% ipython --no-banner

In [1]: import numpy as np

In [2]: import numpy.linalg as la

In [3]: np.set_printoptions(suppress=True, linewidth=160)

In [4]: tidy = lambda a: np.round(a, 4) + 0

In [5]: M = np.load("sample6.npy")

In [6]: M
Out[6]: 
array([[1.    , 0.5   , 0.25  , 0.125 , 0.0625, 0.0312, 0.0156, 0.0078, 0.0039, 0.002 ],
       [0.5   , 1.    , 0.5   , 0.25  , 0.125 , 0.0625, 0.0312, 0.0156, 0.0078, 0.0039],
       [0.25  , 0.5   , 1.    , 0.5   , 0.25  , 0.125 , 0.0625, 0.0312, 0.0156, 0.0078],
       [0.125 , 0.25  , 0.5   , 1.    , 0.5   , 0.25  , 0.125 , 0.0625, 0.0312, 0.0156],
       [0.0625, 0.125 , 0.25  , 0.5   , 1.    , 0.5   , 0.25  , 0.125 , 0.0625, 0.0312],
       [0.0312, 0.0625, 0.125 , 0.25  , 0.5   , 1.    , 0.5   , 0.25  , 0.125 , 0.0625],
       [0.0156, 0.0312, 0.0625, 0.125 , 0.25  , 0.5   , 1.    , 0.5   , 0.25  , 0.125 ],
       [0.0078, 0.0156, 0.0312, 0.0625, 0.125 , 0.25  , 0.5   , 1.    , 0.5   , 0.25  ],
       [0.0039, 0.0078, 0.0156, 0.0312, 0.0625, 0.125 , 0.25  , 0.5   , 1.    , 0.5   ],
       [0.002 , 0.0039, 0.0078, 0.0156, 0.0312, 0.0625, 0.125 , 0.25  , 0.5   , 1.    ]])

In [7]: # symmetric

In [8]: evals, evecs = la.eigh(M)

In [9]: vec = np.array([2, -1, 3, -1, -2, 1, -2, 1, 0, 2])

In [10]: (np.sign(evecs[:, -1].round(6)) == np.sign(evecs[0, -1].round(6))).astype(int)
Out[10]: array([1, 1, 1, 1, 1, 1, 1, 1, 1, 1])

In [11]: tidy(vec @ M @ vec / (vec @ vec)), tidy(evals[0]), tidy(evals[-1])
Out[11]: (np.float64(0.6584), np.float64(0.3403), np.float64(2.6828))

In [12]: vec @ M @ vec
Out[12]: np.float64(19.094)

In [13]: tidy(evecs * np.maximum(evals, 0) @ evecs.T)
Out[13]: 
array([[1.    , 0.5   , 0.25  , 0.125 , 0.0625, 0.0312, 0.0156, 0.0078, 0.0039, 0.002 ],
       [0.5   , 1.    , 0.5   , 0.25  , 0.125 , 0.0625, 0.0312, 0.0156, 0.0078, 0.0039],
       [0.25  , 0.5   , 1.    , 0.5   , 0.25  , 0.125 , 0.0625, 0.0312, 0.0156, 0.0078],
       [0.125 , 0.25  , 0.5   , 1.    , 0.5   , 0.25  , 0.125 , 0.0625, 0.0312, 0.0156],
       [0.0625, 0.125 , 0.25  , 0.5   , 1.    , 0.5   , 0.25  , 0.125 , 0.0625, 0.0312],
       [0.0312, 0.0625, 0.125 , 0.25  , 0.5   , 1.    , 0.5   , 0.25  , 0.125 , 0.0625],
       [0.0156, 0.0312, 0.0625, 0.125 , 0.25  , 0.5   , 1.    , 0.5   , 0.25  , 0.125 ],
       [0.0078, 0.0156, 0.0312, 0.0625, 0.125 , 0.25  , 0.5   , 1.    , 0.5   , 0.25  ],
       [0.0039, 0.0078, 0.0156, 0.0312, 0.0625, 0.125 , 0.25  , 0.5   , 1.    , 0.5   ],
       [0.002 , 0.0039, 0.0078, 0.0156, 0.0312, 0.0625, 0.125 , 0.25  , 0.5   , 1.    ]])

In [14]: evals, evecs = la.eigh(M)

In [15]: tidy(np.abs(evecs[:, -1]))
Out[15]: array([0.1812, 0.2612, 0.3256, 0.3709, 0.3942, 0.3942, 0.3709, 0.3256, 0.2612, 0.1812])

In [16]: tidy(la.eigvalsh(M + 4 * np.eye(10)))
Out[16]: array([4.3403, 4.3621, 4.4024, 4.4683, 4.5722, 4.7368, 4.9999, 5.4161, 6.0192, 6.6828])

In [17]: evals.sum(), np.trace(M)
Out[17]: (np.float64(10.0), np.float64(10.0))

In [18]: tidy(evecs.T @ evecs)
Out[18]: 
array([[1., 0., 0., 0., 0., 0., 0., 0., 0., 0.],
       [0., 1., 0., 0., 0., 0., 0., 0., 0., 0.],
       [0., 0., 1., 0., 0., 0., 0., 0., 0., 0.],
       [0., 0., 0., 1., 0., 0., 0., 0., 0., 0.],
       [0., 0., 0., 0., 1., 0., 0., 0., 0., 0.],
       [0., 0., 0., 0., 0., 1., 0., 0., 0., 0.],
       [0., 0., 0., 0., 0., 0., 1., 0., 0., 0.],
       [0., 0., 0., 0., 0., 0., 0., 1., 0., 0.],
       [0., 0., 0., 0., 0., 0., 0., 0., 1., 0.],
       [0., 0., 0., 0., 0., 0., 0., 0., 0., 1.]])

In [19]: tidy(la.eigvalsh(M @ M))
Out[19]: array([0.1158, 0.1311, 0.1619, 0.2193, 0.3274, 0.5429, 0.9999, 2.0053, 4.077 , 7.1972])

In [20]: np.unique(evals.round(6) + 0, return_counts=True)[1]
Out[20]: array([1, 1, 1, 1, 1, 1, 1, 1, 1, 1])

In [21]: (evals > 1e-8).sum(), (evals < -1e-8).sum()
Out[21]: (np.int64(10), np.int64(0))

In [22]: arr = np.load("mat.npy")

In [23]: arr
Out[23]: 
array([[ 0,  3,  0,  0,  5,  1,  4,  1,  0,  0,  0,  2],
       [ 0,  6,  0,  0,  2,  0,  2,  5,  0,  0,  2,  1],
       [ 0,  6,  0,  0,  2,  0,  2,  5,  0,  0,  2,  1],
       [ 0, 12,  0,  0,  0,  0,  0,  9,  1,  0, 18,  0],
       [ 0,  9,  0,  0,  0,  0,  0,  9,  0,  0,  4,  0],
       [12,  0,  8, 13, 11,  3,  8,  0,  6,  6,  0,  4],
       [ 0,  0,  0,  6, 24,  4, 15,  0,  0,  0,  0,  5],
       [17,  0, 12, 16,  9,  3,  7,  0, 11,  8,  0,  4],
       [ 1,  6,  1,  0,  0,  0,  0,  3,  1,  0,  8,  1],
       [ 4,  9,  4,  0,  0,  0,  0,  5,  6,  0, 16,  0],
       [ 8,  3,  6,  3,  1,  1,  2,  0,  6,  2,  6,  2],
       [ 0,  0,  0,  4, 17,  3, 11,  0,  0,  0,  0,  4],
       [ 0,  9,  0,  0,  0,  0,  0,  8,  0,  0,  7,  0],
       [ 0, 12,  0,  0,  0,  0,  0, 11,  0,  0, 12,  0],
       [18,  3, 14,  9,  0,  1,  0,  0, 16,  6, 12,  2],
       [ 0, 12,  0,  0,  0,  0,  0, 12,  0,  0,  9,  0],
       [ 0, 12,  0,  0,  0,  0,  0,  9,  1,  0, 18,  0],
       [ 5,  0,  3,  5,  8,  2,  6,  0,  1,  2,  0,  3],
       [12, 12, 11,  0,  0,  0,  0,  6, 16,  0, 27,  0],
       [ 0,  9,  0,  0,  0,  0,  0,  7,  0,  0, 10,  0],
       [11,  6,  9,  1,  0,  0,  0,  1, 11,  2, 14,  1],
       [ 0,  9,  0,  0,  0,  0,  0,  7,  0,  0, 10,  0],
       [24,  0, 17, 24, 12,  4,  9,  0, 16, 12,  0,  5],
       [ 0,  0,  0,  6, 24,  4, 15,  0,  0,  0,  0,  5],
       [ 0,  6,  0,  0,  0,  0,  1,  4,  0,  0,  5,  1],
       [ 3,  3,  2,  0,  3,  1,  3,  0,  1,  0,  3,  2],
       [10,  0,  7,  8,  6,  2,  5,  0,  6,  4,  1,  3],
       [20,  0, 15, 14,  2,  2,  3,  0, 16,  8,  7,  3],
       [ 0,  0,  0,  0, 14,  2,  9,  0,  0,  0,  0,  3],
       [12,  0,  8, 13, 11,  3,  8,  0,  6,  6,  0,  4],
       [ 7,  0,  4, 10, 13,  3,  9,  0,  1,  4,  0,  4]])

In [24]: # row 2 repeats row 1

In [25]: M2 = np.c_[arr[:, :8] @ np.array([[2, 4, 4, 2, 0, 2, 5, 2],
    ...:     [3, 1, 0, 1, 4, 4, 3, 3],
    ...:     [4, 5, 5, 0, 5, 1, 2, 0],
    ...:     [4, 3, 4, 0, 3, 0, 5, 4],
    ...:     [3, 2, 5, 5, 0, 0, 3, 4],
    ...:     [0, 1, 5, 3, 4, 4, 4, 3],
    ...:     [1, 1, 3, 5, 3, 5, 3, 4],
    ...:     [4, 3, 2, 2, 0, 0, 4, 5]]), np.array([0, 0, 4, 1, 0, 4, 1, 4, 1, 4, 1, 5, 5, 1, 5, 2, 1, 1, 5, 4, 1, 2, 4, 5, 4, 2, 1, 4, 4, 5, 2])]

In [26]: M2
Out[26]: 
array([[ 32,  21,  44,  53,  28,  36,  44,  53,   0],
       [ 46,  27,  26,  36,  30,  34,  50,  59,   0],
       [ 46,  27,  26,  36,  30,  34,  50,  59,   4],
       [ 72,  39,  18,  30,  48,  48,  72,  81,   1],
       [ 63,  36,  18,  27,  36,  36,  63,  72,   0],
       [149, 160, 234, 128, 115,  84, 210, 161,   4],
       [111,  85, 209, 207,  79,  91, 163, 192,   1],
       [180, 204, 273, 123, 141,  93, 249, 171,   4],
       [ 36,  24,  15,  14,  29,  27,  37,  35,   1],
       [ 71,  60,  46,  27,  56,  48,  75,  60,   4],
       [ 66,  79,  90,  37,  61,  48,  89,  52,   1],
       [ 78,  60, 149, 149,  57,  67, 116, 137,   5],
       [ 59,  33,  16,  25,  36,  36,  59,  67,   5],
       [ 80,  45,  22,  34,  48,  48,  80,  91,   1],
       [137, 173, 183,  42, 113,  66, 176,  84,   5],
       [ 84,  48,  24,  36,  48,  48,  84,  96,   2],
       [ 72,  39,  18,  30,  48,  48,  72,  81,   1],
       [ 72,  74, 123,  86,  56,  51, 106,  92,   1],
       [128, 133, 115,  48, 103,  83, 142,  90,   5],
       [ 55,  30,  14,  23,  36,  36,  55,  62,   4],
       [ 84, 101,  95,  30,  72,  55, 100,  49,   1],
       [ 55,  30,  14,  23,  36,  36,  55,  62,   2],
       [257, 290, 384, 165, 200, 126, 353, 240,   4],
       [111,  85, 209, 207,  79,  91, 163, 192,   5],
       [ 35,  19,  11,  19,  27,  29,  37,  42,   4],
       [ 35,  35,  51,  42,  35,  39,  50,  42,   2],
       [103, 118, 162,  81,  82,  60, 145, 102,   1],
       [165, 206, 240,  71, 134,  78, 223, 122,   4],
       [ 51,  39, 107, 121,  35,  53,  77,  98,   4],
       [149, 160, 234, 128, 115,  84, 210, 161,   5],
       [118, 116, 195, 133,  89,  75, 171, 151,   2]])

In [27]: tidy(la.norm(la.qr(arr)[0].T @ M2, axis=0) ** 2 / ((M2 ** 2).sum(axis=0) + 1e-12))
Out[27]: array([1.    , 1.    , 1.    , 1.    , 1.    , 1.    , 1.    , 1.    , 0.7816])

In [28]: tidy(la.norm(M2 - arr @ la.lstsq(arr, M2)[0], axis=0))
Out[28]: array([0.    , 0.    , 0.    , 0.    , 0.    , 0.    , 0.    , 0.    , 8.3477])

In [29]: la.matrix_rank(M2)
Out[29]: np.int64(9)

In [30]: tidy(la.lstsq(arr, M2[:, 0])[0])
Out[30]: array([2., 3., 4., 4., 3., 0., 1., 4., 0., 0., 0., 0.])

In [31]: idx = M2[:, 6] > np.median(M2[:, 6])

In [32]: f = M2[idx].mean(axis=0) - M2[~idx].mean(axis=0)

In [33]: tidy(f)
Out[33]: array([ 71.45  , 101.7667, 163.625 ,  73.    ,  61.8583,  37.05  , 114.4   ,  66.8167,   1.0125])

In [34]: np.argsort(-np.abs(f).round(6), kind="stable")
Out[34]: array([2, 6, 1, 3, 0, 7, 4, 5, 8])

In [35]: ((M2 - M2.mean(axis=0)) @ f > 0).astype(int)
Out[35]: array([0, 0, 0, 0, 0, 1, 1, 1, 0, 0, 0, 1, 0, 0, 1, 0, 0, 0, 1, 0, 0, 0, 1, 1, 0, 0, 1, 1, 0, 1, 1])

In [36]: d = la.norm(arr[:, None] - arr[None], axis=-1)

In [37]: la.matrix_rank(d ** 2)
Out[37]: np.int64(14)

In [38]: d.shape
Out[38]: (31, 31)

In [39]: E = np.loadtxt("out12.csv", delimiter=",")

In [40]: tidy(E)
Out[40]: 
array([[ 0.395 ,  0.9052,  0.9256,  1.6471,  0.8026,  0.0888, -0.2435, -1.1997,  1.3277,  0.3001, -0.246 , -0.6252],
       [-0.316 ,  1.632 , -1.0982,  0.7324, -0.5992, -1.4941,  0.3113,  0.1412, -0.6988, -0.8151,  0.0329, -0.795 ],
       [-2.2121, -0.9663, -0.0231,  0.4655,  0.573 , -0.5098, -0.1615,  0.8621,  0.7025,  0.3286,  0.2266, -0.9724],
       [ 1.027 , -0.0229, -0.2415,  0.421 , -0.1587,  1.4011,  0.8005,  1.3645, -0.0036,  0.0604,  0.4679, -1.7308],
       [-0.869 ,  0.2225,  0.3184,  1.3788,  0.3157,  0.8338,  1.5252,  0.1066, -1.2356,  0.3294, -0.129 ,  1.1869],
       [-0.316 ,  0.5148, -0.9535, -1.0072, -0.201 ,  0.0848,  1.451 , -0.4742,  0.9758,  1.3225, -1.2589, -0.2181],
       [-0.79  , -0.084 ,  1.3529, -0.6846, -0.7067,  0.572 ,  0.5062, -0.8326, -0.3959, -1.4795, -0.948 , -1.0245],
       [ 0.869 , -0.7303,  0.0619,  0.139 ,  1.5783, -0.9146,  0.1566,  0.6123, -0.6935, -0.281 , -1.8228, -0.2806],
       [ 0.395 , -1.6338, -0.5169,  0.7599, -0.8544, -0.4864,  0.1922, -1.4904, -0.8657,  0.8181,  0.2292, -0.7962],
       [-0.553 ,  0.9264, -0.2174, -0.6064,  0.8982,  0.8525, -1.2822, -0.4864, -1.479 ,  1.0747, -0.0903, -0.81  ],
       [ 0.    , -0.2031, -0.7704, -0.6604,  1.7206,  0.0755,  1.005 , -1.0391,  0.0912, -1.0156,  1.3428, -0.1742],
       [-0.316 , -0.3992, -1.768 ,  0.7564, -0.1239,  1.3045, -0.8796, -0.3059,  0.4398, -1.0738, -0.9907,  0.3616]])

In [41]: M2 = la.inv(E)

In [42]: tidy(la.cond(E))
Out[42]: np.float64(1.0)

In [43]: vec = np.array([3, 8, -2, 5, 6, -6, -7, -9, -4, 9, -3, 4])

In [44]: target = E @ vec

In [45]: coef, lr = np.zeros(12), 1 / la.norm(E, 2) ** 2

In [46]: for i in range(30):
    ...:     coef -= lr * E.T @ (E @ coef - target)
    ...:     if i % 5 == 0: print(i, round(la.norm(E @ coef - target), 4))
    ...: 
0 0.0
5 0.0
10 0.0
15 0.0
20 0.0
25 0.0

In [47]: tidy(la.cond(E))
Out[47]: np.float64(1.0)

In [48]: tidy(coef)
Out[48]: array([ 3.,  8., -2.,  5.,  6., -6., -7., -9., -4.,  9., -3.,  4.])

In [49]: tidy(np.abs(la.eigvals(E)).max())
Out[49]: np.float64(3.0)

In [50]: tidy(np.sort(np.abs(la.eigvals(E))))
Out[50]: array([3., 3., 3., 3., 3., 3., 3., 3., 3., 3., 3., 3.])

In [51]: q, r_ = la.qr(E)

In [52]: np.allclose(r_.T @ r_, E.T @ E)
Out[52]: True
